% python3 -q
>>> import numpy as np
>>> np.set_printoptions(precision=3, suppress=True, linewidth=140, legacy="1.25")
>>> def tidy(a):
...     return np.round(a, 3) + 0
... 
>>> arr = np.load("layer17.npy")
>>> arr
array([[ -9.031, -19.257,  17.139, -10.164,   9.659],
       [  6.875,  -0.57 ,  13.065,   6.599,  -1.628],
       [  1.098,   5.834,  -7.127,  -0.462,  -3.486],
       [ -9.884, -19.18 ,  18.059,  -8.468,  12.394],
       [-10.974, -18.84 ,  17.262, -10.258,  10.711],
       [  7.516,  -2.335,  12.991,   7.498,  -1.617],
       [-10.24 , -19.653,  18.132, -10.095,  11.639],
       [  2.334,   4.037,  -8.268,  -0.471,  -3.759],
       [ -9.231, -19.036,  16.268, -10.05 ,   8.632],
       [ -9.824, -17.91 ,  18.21 , -10.583,  11.726],
       [  6.831,  -0.753,  13.404,   6.476,  -3.75 ],
       [  6.984,  -0.79 ,  12.882,   7.53 ,  -1.394],
       [  7.264,  -1.821,  14.38 ,   8.493,  -0.881],
       [  8.619,   0.315,  14.815,   6.355,  -0.864],
       [-10.031, -19.213,  17.291,  -8.471,  12.579],
       [ -9.444, -19.579,  18.486, -10.951,  10.602],
       [ -7.203, -18.189,  18.734,  -9.804,  10.35 ],
       [-10.357, -18.59 ,  17.769,  -9.658,  10.564],
       [  4.37 ,   6.087,  -6.182,  -0.516,  -2.601]])
>>> z = arr[:, 0] > np.median(arr[:, 0])
>>> f = arr[z].mean(axis=0) - arr[~z].mean(axis=0)
>>> tidy(f)
array([ 15.388,  20.056, -11.073,  14.462, -13.106])
>>> np.argsort(-np.abs(f).round(6), kind="stable")
array([1, 0, 3, 4, 2])
>>> z.astype(int)
array([0, 1, 1, 0, 0, 1, 0, 1, 0, 0, 1, 1, 1, 1, 0, 0, 0, 0, 1])
>>> (((arr - arr.mean(axis=0)) @ f > 0) == z).mean()
1.0
>>> arr @ arr
Traceback (most recent call last):
  File "<python-input-11>", line 1, in <module>
    arr @ arr
    ~~~~^~~~~
ValueError: matmul: Input operand 1 has a mismatch in its core dimension 0, with gufunc signature (n?,k),(k,m?)->(n?,m?) (size 19 is different from 5)
>>> G = arr.T @ arr
>>> (arr @ arr.T).shape
(19, 19)
>>> left, sig, Vt = np.linalg.svd(arr, full_matrices=False)
>>> np.abs(left[:, 0]).round(6).argmax()
6
>>> tidy(sig / sig[0])
array([1.   , 0.412, 0.058, 0.043, 0.03 ])
>>> tidy(left.T @ arr @ Vt.T)
array([[100.758,   0.   ,   0.   ,   0.   ,   0.   ],
       [  0.   ,  41.52 ,   0.   ,   0.   ,   0.   ],
       [  0.   ,   0.   ,   5.857,   0.   ,   0.   ],
       [  0.   ,   0.   ,   0.   ,   4.297,   0.   ],
       [  0.   ,   0.   ,   0.   ,   0.   ,   3.05 ]])
>>> tidy(np.cumsum(sig ** 2) / np.sum(sig ** 2))
array([0.85 , 0.995, 0.998, 0.999, 1.   ])
>>> np.allclose(left * sig @ Vt, arr)
True
>>> tidy(np.abs(Vt[0]))
array([0.287, 0.601, 0.599, 0.285, 0.341])
>>> tidy(sig)
array([100.758,  41.52 ,   5.857,   4.297,   3.05 ])
>>> left.shape, sig.shape, Vt.shape
((19, 5), (5,), (5, 5))
>>> x0 = np.array([-4, 0, -5, 4, -4])
>>> h1 = np.maximum(arr @ x0, 0)
>>> np.flatnonzero(h1 > 1e-9)
array([ 2,  7, 18])
>>> arr * (h1 > 1e-9)[:, None]
array([[-0.   , -0.   ,  0.   , -0.   ,  0.   ],
       [ 0.   , -0.   ,  0.   ,  0.   , -0.   ],
       [ 1.098,  5.834, -7.127, -0.462, -3.486],
       [-0.   , -0.   ,  0.   , -0.   ,  0.   ],
       [-0.   , -0.   ,  0.   , -0.   ,  0.   ],
       [ 0.   , -0.   ,  0.   ,  0.   , -0.   ],
       [-0.   , -0.   ,  0.   , -0.   ,  0.   ],
       [ 2.334,  4.037, -8.268, -0.471, -3.759],
       [-0.   , -0.   ,  0.   , -0.   ,  0.   ],
       [-0.   , -0.   ,  0.   , -0.   ,  0.   ],
       [ 0.   , -0.   ,  0.   ,  0.   , -0.   ],
       [ 0.   , -0.   ,  0.   ,  0.   , -0.   ],
       [ 0.   , -0.   ,  0.   ,  0.   , -0.   ],
       [ 0.   ,  0.   ,  0.   ,  0.   , -0.   ],
       [-0.   , -0.   ,  0.   , -0.   ,  0.   ],
       [-0.   , -0.   ,  0.   , -0.   ,  0.   ],
       [-0.   , -0.   ,  0.   , -0.   ,  0.   ],
       [-0.   , -0.   ,  0.   , -0.   ,  0.   ],
       [ 4.37 ,  6.087, -6.182, -0.516, -2.601]])
>>> np.tanh(arr @ x0)
array([-1., -1.,  1., -1., -1., -1., -1.,  1., -1., -1., -1., -1., -1., -1., -1., -1., -1., -1.,  1.])
>>> tidy(arr.T @ h1)
array([ 248.115,  567.648, -816.809,  -52.524, -377.445])
>>> tidy(np.maximum(arr @ (3 * x0), 0))
array([  0.   ,   0.   , 130.017,   0.   ,   0.   ,   0.   ,   0.   , 135.468,   0.   ,   0.   ,   0.   ,   0.   ,   0.   ,   0.   ,
         0.   ,   0.   ,   0.   ,   0.   ,  65.31 ])
>>> f = np.array([-1, 2, 3])
>>> tidy(np.polyval(f, arr[9]))
array([-113.159, -353.588, -292.184, -130.166, -111.047])
>>> tidy(np.convolve(arr[9], f))
array([  9.824,  -1.738, -83.502,  -6.727,  21.738,  -8.297,  35.178])
>>> rng = np.random.default_rng(84881)
>>> z = rng.integers(0, 3, 8)
>>> X = np.array([[6, 6, 7, 5, 8, 6, 2, 4],
...     [5, 6, 3, 0, 1, 9, 5, 5],
...     [6, 0, 6, 5, 4, 4, 2, 7],
...     [3, 0, 1, 9, 0, 3, 3, 6],
...     [7, 6, 1, 1, 5, 9, 8, 5],
...     [5, 6, 0, 6, 9, 4, 7, 8],
...     [0, 4, 8, 3, 2, 4, 3, 8],
...     [7, 1, 2, 7, 0, 2, 6, 0]]) * (z[:, None] == z)
>>> X
array([[6, 0, 0, 5, 8, 6, 2, 0],
       [0, 6, 3, 0, 0, 0, 0, 0],
       [0, 0, 6, 0, 0, 0, 0, 0],
       [3, 0, 0, 9, 0, 3, 3, 0],
       [7, 0, 0, 1, 5, 9, 8, 0],
       [5, 0, 0, 6, 9, 4, 7, 0],
       [0, 0, 0, 3, 2, 4, 3, 0],
       [0, 0, 0, 0, 0, 0, 0, 0]])
>>> # 3 blocks once reordered
>>> left, sig, Vt = np.linalg.svd(X)
>>> evecs = Vt[:(sig > 1e-8).sum()]
>>> x0 = X[3] + -1 * X[1] + rng.integers(2) * np.eye(8)[1]
>>> x0
array([ 3., -5., -3.,  9.,  0.,  3.,  3.,  0.])
>>> np.allclose(evecs.T @ evecs @ x0, x0)
True
>>> np.linalg.matrix_rank(np.vstack([X, x0]))
7
>>> z = rng.integers(0, 2, 7)
>>> K = np.array([[3, 0, -2, 3, -2, 3, 0],
...     [0, 1, -2, 2, 1, 3, 3],
...     [-3, -1, -2, -2, 2, 3, -2],
...     [0, -1, 1, 0, 3, 0, 2],
...     [1, -3, -1, 3, 2, 1, -2],
...     [0, 3, -3, 1, 3, 1, -2],
...     [2, -1, -2, -3, -2, -1, 2]]) * (z[:, None] == z)
>>> K
array([[ 3,  0,  0,  3,  0,  3,  0],
       [ 0,  1,  0,  2,  0,  3,  0],
       [ 0,  0, -2,  0,  2,  0, -2],
       [ 0, -1,  0,  0,  0,  0,  0],
       [ 0,  0, -1,  0,  2,  0, -2],
       [ 0,  3,  0,  1,  0,  1,  0],
       [ 0,  0, -2,  0, -2,  0,  2]])
>>> # rows and columns are dependent
>>> f, v = K[6], K[4]
>>> f @ f
12
>>> f @ v
-6
>>> p = (f @ v) / (f @ f) * f
>>> (v - p) @ f
0.0
>>> v - p
array([ 0.,  0., -2.,  0.,  1.,  0., -1.])
>>> tidy(np.linalg.norm(f + v) ** 2 + np.linalg.norm(f - v) ** 2)
42.0
>>> np.linalg.matrix_rank(np.outer(f, v))
1
